In [1]: import numpy as np

In [2]: np.set_printoptions(precision=3, suppress=True, linewidth=100, legacy="1.25")

In [3]: W0 = np.loadtxt("out16.csv", delimiter=",")

In [4]: W0
Out[4]: 
array([[-0.3, -0.7,  0.5,  1.6,  0. ,  0.7,  0.1,  0.7, -0.2],
       [-0.9,  1. ,  0.2, -1.7,  0.9,  0.3,  0.9,  1.3,  0.9],
       [-0.2,  1.5, -0.6, -0.5,  0.6, -2.5, -0.5,  0. ,  0.1],
       [-0.6,  1.2, -0.8, -1.2, -1.3, -0.3,  0.3,  0.8,  0.7],
       [ 0.3,  0. ,  1.2,  0.3, -0.3, -0.7, -0.5,  2.2,  1.4],
       [-0.1, -0.4, -0.9, -0.4,  0.7, -0.2,  0.3,  1.4, -2.3],
       [-0.6,  1. , -1.1,  1.3, -0.7, -0.1,  1.4,  0. , -0.1],
       [-0.5,  0.5, -1.6, -0.7, -0.4, -0.2,  0. ,  0.8,  1.8],
       [ 1.1, -0.8,  0.8,  2.3,  1.8, -0.5,  0.3,  0.8,  0.4],
       [-2.1,  0.4,  0.2, -0.2, -1.5, -1. ,  1. ,  0.3,  1.4],
       [-0.5, -1. , -1.4, -0.1, -0.4, -1. ,  0.1,  0.6,  1.2],
       [-0.5, -0.2,  0.5,  1.8, -3.1, -0.9, -0.5, -1.4, -2.1],
       [ 0.1,  0.4, -2. ,  2.5,  0.4,  1.6, -2. , -1.2,  0.6],
       [-2.1,  1.6,  0.3, -0.1, -1. , -0.8,  0.9, -0.7, -1.6],
       [ 0.2,  1.2, -2.4,  1.4, -1.7, -0.2,  1.3, -0.2, -1.5],
       [-4. , -1.5,  6.5, -9.5,  4.5,  1. ,  6. , -1.5,  6.5]])

In [5]: t = np.radians(180)

In [6]: r_ = np.eye(9)

In [7]: r_[0, 0] = r_[1, 1] = np.cos(t)

In [8]: r_[0, 1], r_[1, 0] = -np.sin(t), np.sin(t)

In [9]: r_.round(3) + 0
Out[9]: 
array([[-1.,  0.,  0.,  0.,  0.,  0.,  0.,  0.,  0.],
       [ 0., -1.,  0.,  0.,  0.,  0.,  0.,  0.,  0.],
       [ 0.,  0.,  1.,  0.,  0.,  0.,  0.,  0.,  0.],
       [ 0.,  0.,  0.,  1.,  0.,  0.,  0.,  0.,  0.],
       [ 0.,  0.,  0.,  0.,  1.,  0.,  0.,  0.,  0.],
       [ 0.,  0.,  0.,  0.,  0.,  1.,  0.,  0.,  0.],
       [ 0.,  0.,  0.,  0.,  0.,  0.,  1.,  0.,  0.],
       [ 0.,  0.,  0.,  0.,  0.,  0.,  0.,  1.,  0.],
       [ 0.,  0.,  0.,  0.,  0.,  0.,  0.,  0.,  1.]])

In [10]: Y = W0 @ r_.T

In [11]: np.linalg.svd(W0, compute_uv=False), np.linalg.svd(Y, compute_uv=False)
Out[11]: 
(array([16.781,  6.358,  5.125,  4.206,  4.03 ,  3.417,  2.982,  2.459,  2.008]),
 array([16.781,  6.358,  5.125,  4.206,  4.03 ,  3.417,  2.982,  2.459,  2.008]))

In [12]: np.allclose(W0 @ W0.T, Y @ Y.T)
Out[12]: True
